% python3 -q
>>> import numpy as np
>>> np.set_printoptions(precision=3, suppress=True, linewidth=140)
>>> def tidy(a):
...     return np.round(a, 3) + 0
... 
>>> X = np.loadtxt("out17.csv", delimiter=",")
>>> X
array([[-1.,  1.,  0.,  0.,  0.,  0.,  0.,  0.,  0.,  0.,  0.,  0.,  0.],
       [ 0., -1.,  1.,  0.,  0.,  0.,  0.,  0.,  0.,  0.,  0.,  0.,  0.],
       [ 0.,  0., -1.,  1.,  0.,  0.,  0.,  0.,  0.,  0.,  0.,  0.,  0.],
       [ 0.,  0.,  0., -1.,  1.,  0.,  0.,  0.,  0.,  0.,  0.,  0.,  0.],
       [ 0.,  0.,  0.,  0., -1.,  1.,  0.,  0.,  0.,  0.,  0.,  0.,  0.],
       [ 0.,  0.,  0.,  0.,  0., -1.,  1.,  0.,  0.,  0.,  0.,  0.,  0.],
       [ 0.,  0.,  0.,  0.,  0.,  0., -1.,  1.,  0.,  0.,  0.,  0.,  0.],
       [ 0.,  0.,  0.,  0.,  0.,  0.,  0., -1.,  1.,  0.,  0.,  0.,  0.],
       [ 0.,  0.,  0.,  0.,  0.,  0.,  0.,  0., -1.,  1.,  0.,  0.,  0.],
       [ 0.,  0.,  0.,  0.,  0.,  0.,  0.,  0.,  0., -1.,  1.,  0.,  0.],
       [ 0.,  0.,  0.,  0.,  0.,  0.,  0.,  0.,  0.,  0., -1.,  1.,  0.],
       [ 0.,  0.,  0.,  0.,  0.,  0.,  0.,  0.,  0.,  0.,  0., -1.,  1.],
       [ 0.,  0.,  0.,  0.,  0.,  0.,  0.,  0.,  0.,  0.,  0.,  0., -1.]])
>>> # triangular
>>> cov = X.T @ X
>>> np.linalg.matrix_rank(cov)
np.int64(13)
>>> np.allclose(cov, cov.T)
True
>>> np.diag(cov)
array([1., 2., 2., 2., 2., 2., 2., 2., 2., 2., 2., 2., 2.])
>>> np.trace(cov), (X ** 2).sum()
(np.float64(25.0), np.float64(25.0))
>>> tidy(np.linalg.norm(X, "nuc"))
np.float64(16.198)
>>> tidy(np.linalg.norm(X, axis=1))
array([1.414, 1.414, 1.414, 1.414, 1.414, 1.414, 1.414, 1.414, 1.414, 1.414, 1.414, 1.414, 1.   ])
>>> tidy(np.linalg.norm(X, axis=0))
array([1.   , 1.414, 1.414, 1.414, 1.414, 1.414, 1.414, 1.414, 1.414, 1.414, 1.414, 1.414, 1.414])
>>> tidy(np.linalg.norm(X, 2))
np.float64(1.986)
>>> np.linalg.norm(X, axis=1).argmax()
np.int64(0)
>>> tidy(np.linalg.norm(X) ** 2 / np.linalg.norm(X, 2) ** 2)
np.float64(6.335)
>>> np.allclose(X @ X.T, X.T @ X)
False
>>> tidy(np.abs(np.linalg.eigvals(X)).max())
np.float64(1.0)
>>> Y = np.linalg.inv(X)
>>> np.allclose(Y, X.T)
False
>>> tidy(np.linalg.det(X) * np.linalg.det(Y))
np.float64(1.0)
>>> data = np.load("a.npy")
>>> tidy(data)
array([[ 1.64 , -0.23 ,  0.181, -0.502, -0.049, -0.073, -0.264, -0.443, -0.75 , -0.02 , -0.46 , -0.206],
       [-0.23 ,  0.833, -0.083,  0.011, -0.083,  0.169, -0.001,  0.322, -0.033, -0.215, -0.041, -0.053],
       [ 0.181, -0.083,  0.671,  0.352,  0.145,  0.11 , -0.303,  0.383, -0.419,  0.028, -0.168,  0.331],
       [-0.502,  0.011,  0.352,  1.063,  1.046,  0.032, -0.099,  0.292,  0.284, -0.464, -0.089, -0.06 ],
       [-0.049, -0.083,  0.145,  1.046,  1.547, -0.399, -0.226, -0.112,  0.023, -0.729, -0.393, -0.392],
       [-0.073,  0.169,  0.11 ,  0.032, -0.399,  0.719,  0.183,  0.329,  0.486,  0.063,  0.401,  0.126],
       [-0.264, -0.001, -0.303, -0.099, -0.226,  0.183,  0.95 , -0.58 ,  0.818,  0.344, -0.387, -0.502],
       [-0.443,  0.322,  0.383,  0.292, -0.112,  0.329, -0.58 ,  0.935, -0.231, -0.184,  0.608,  0.626],
       [-0.75 , -0.033, -0.419,  0.284,  0.023,  0.486,  0.818, -0.231,  1.325,  0.042,  0.269, -0.385],
       [-0.02 , -0.215,  0.028, -0.464, -0.729,  0.063,  0.344, -0.184,  0.042,  0.575, -0.105,  0.119],
       [-0.46 , -0.041, -0.168, -0.089, -0.393,  0.401, -0.387,  0.608,  0.269, -0.105,  1.102,  0.493],
       [-0.206, -0.053,  0.331, -0.06 , -0.392,  0.126, -0.502,  0.626, -0.385,  0.119,  0.493,  0.641]])
>>> # rows and columns are dependent
>>> vals, V = np.linalg.eigh(data)
>>> x = np.array([-5, -4, 1, 2, 9, 3, 4, 2, 3, 3, -5, -6])
>>> tidy(np.linalg.eigvalsh(data[1:, 1:]))
array([0.   , 0.   , 0.   , 0.   , 0.   , 0.266, 1.   , 1.   , 2.093, 3.   , 3.   ])
>>> feats = np.loadtxt("x.csv", delimiter=",")
>>> feats
array([[-0.8  ,  1.6  , -1.5  , -0.7  , -2.836, -0.6  , -0.2  ],
       [ 1.2  , -1.2  , -0.4  , -0.3  , -1.103,  0.4  , -0.7  ],
       [ 0.4  ,  0.7  ,  1.1  , -0.8  , -3.217, -0.8  , -1.6  ],
       [ 0.8  , -1.2  ,  0.3  , -1.1  , -4.318, -1.1  , -0.4  ],
       [ 0.1  ,  1.4  ,  1.4  , -0.4  , -1.461, -1.   , -0.2  ],
       [-0.4  ,  0.9  ,  0.4  , -0.3  , -0.968, -0.2  ,  0.3  ],
       [ 1.2  ,  0.3  , -1.2  ,  0.7  ,  2.678, -0.9  , -0.6  ],
       [-0.5  , -1.4  , -0.1  ,  0.3  ,  1.213, -0.1  ,  1.6  ],
       [-0.5  ,  0.2  ,  1.8  , -0.1  , -0.413, -0.4  , -1.9  ],
       [ 0.1  ,  0.8  , -0.1  ,  0.4  ,  1.568,  1.   ,  0.5  ],
       [-1.3  ,  0.5  ,  1.5  , -0.6  , -2.229, -0.5  , -0.1  ],
       [-0.1  ,  0.8  , -1.3  , -0.3  , -1.174,  1.   , -1.   ],
       [-2.3  , -0.6  , -1.4  ,  0.3  ,  1.148,  1.6  , -0.9  ],
       [ 0.6  ,  0.5  , -0.1  ,  1.   ,  3.923, -0.2  , -0.9  ],
       [-0.5  , -0.2  , -0.2  , -0.1  , -0.471,  0.7  ,  0.8  ]])
>>> np.linalg.matrix_rank(data, rtol=0.1)
np.int64(6)
>>> np.linalg.cond(data) > 100
np.True_
>>> np.argsort(-np.linalg.norm(data, axis=0).round(6), kind="stable")[:3]
array([4, 0, 8])
>>> [round(float(x), 3) for x in np.linalg.svd(data, compute_uv=False)[:3]]
[3.0, 3.0, 3.0]
>>> r0, r1 = feats[7], feats[0]
>>> tidy(r0 @ r0)
np.float64(6.351)
>>> p = (r0 @ r1) / (r0 @ r0) * r0
>>> tidy(r1 - p)
array([-1.241,  0.366, -1.588, -0.435, -1.766, -0.688,  1.211])
>>> J = np.loadtxt("m.csv", delimiter=",")
>>> J
array([[  9.353,  10.538,  -9.83 ,  -4.171,  -0.388, -14.192,   8.836,  14.735],
       [  9.93 ,   9.74 , -12.131,  -3.752,  -1.417, -13.841,  11.813,  16.536],
       [  9.494,  11.044,  -9.551,  -6.095,   0.5  , -13.336,   8.314,  16.08 ],
       [  9.321,   9.208,  -8.369,  -5.701,  -0.054, -14.238,  10.264,  14.619],
       [ 10.085,   9.616,  -9.699,  -4.735,  -1.372, -15.152,   8.677,  15.379],
       [  9.299,  10.084, -10.883,  -4.132,  -0.735, -13.964,   9.325,  14.208],
       [  9.137,  11.497, -11.336,  -5.16 ,  -0.231, -15.768,  10.075,  13.386],
       [  9.575,  10.01 , -10.945,  -4.927,  -1.812, -14.847,  10.148,  14.168],
       [  9.38 ,  10.73 ,  -9.003,  -6.191,   0.373, -15.419,   9.658,  15.12 ],
       [ 10.43 ,  11.299, -11.485,  -4.181,  -0.767, -15.351,  10.598,  14.725],
       [  9.207,  11.149, -12.719,  -5.613,   0.51 , -13.104,  10.947,  15.266],
       [ 10.734,   7.688, -11.026,  -5.096,   0.883, -16.829,  11.091,  15.509],
       [  8.259,   8.296, -10.589,  -4.545,  -0.305, -13.902,  10.59 ,  15.862],
       [ 10.476,   9.631, -11.21 ,  -3.406,  -0.131, -14.321,   9.323,  13.509],
       [  9.6  ,  10.571, -11.605,  -4.268,   0.681, -14.651,  10.779,  14.219],
       [ 11.346,   9.05 ,  -9.392,  -5.096,   2.065, -15.866,   9.99 ,  15.244],
       [  9.374,   9.278, -10.242,  -4.112,   0.411, -14.704,   8.444,  14.404],
       [ 10.887,   9.758,  -9.001,  -4.639,   1.624, -15.073,  10.608,  14.435],
       [  9.839,   8.023, -12.165,  -5.404,  -0.291, -15.082,  11.415,  13.565],
       [  9.352,  11.524,  -8.438,  -5.555,  -0.902, -11.592,  11.361,  14.817],
       [  9.74 ,  10.64 ,  -9.437,  -5.193,  -0.47 , -14.62 ,   9.73 ,  15.035],
       [  9.906,  10.39 ,  -8.766,  -5.213,   0.767, -16.31 ,  11.265,  16.365],
       [  8.795,  10.492, -10.866,  -3.963,   0.154, -15.018,  10.933,  15.905],
       [ 10.557,  10.449,  -9.396,  -3.476,  -0.552, -13.301,  11.081,  14.31 ],
       [  9.605,  11.767,  -9.571,  -4.58 ,   1.471, -17.577,  11.926,  13.794],
       [ 10.335,  10.964,  -8.875,  -5.418,   0.305, -14.222,  10.075,  14.817],
       [  9.443,   8.605, -10.567,  -5.   ,  -0.555, -14.194,   8.917,  16.341],
       [ 10.83 ,  10.785, -10.98 ,  -3.509,  -0.447, -13.814,   9.847,  15.039],
       [  8.527,   9.494, -10.461,  -5.372,  -0.205, -14.991,  11.952,  14.422],
       [ 10.477,  10.653,  -9.573,  -6.015,  -0.704, -16.305,   9.841,  16.861],
       [  8.613,   9.833,  -9.36 ,  -4.914,  -0.13 , -13.573,   9.459,  15.708],
       [ 10.853,   9.555,  -8.368,  -6.796,  -0.324, -14.27 ,  12.514,  14.636],
       [  9.952,  10.38 , -10.111,  -4.421,   0.522, -15.758,   8.76 ,  15.662],
       [  9.37 ,  10.132,  -8.139,  -4.649,  -0.446, -14.387,  11.295,  14.402],
       [ 10.237,   9.974, -10.96 ,  -5.105,  -0.246, -14.442,   8.954,  14.464],
       [  9.759,  10.453, -10.459,  -5.041,  -0.306, -16.175,   9.267,  14.283]])
>>> Ac = (J - J.mean(axis=0)) / J.std(axis=0)
>>> tidy(Ac.std(axis=0))
array([1., 1., 1., 1., 1., 1., 1., 1.])
>>> np.argwhere(np.abs(Ac) > 2)
array([[ 7,  4],
       [10,  2],
       [11,  1],
       [12,  0],
       [15,  0],
       [15,  4],
       [17,  4],
       [18,  1],
       [19,  5],
       [24,  5],
       [29,  7],
       [31,  3],
       [31,  6]])
>>> b = np.linalg.lstsq(np.delete(Ac, 6, axis=1), Ac[:, 6])[0]
>>> np.abs(b).argmax()
np.int64(3)
>>> tidy(b)
array([ 0.022, -0.028, -0.031, -0.154,  0.032, -0.02 , -0.139])
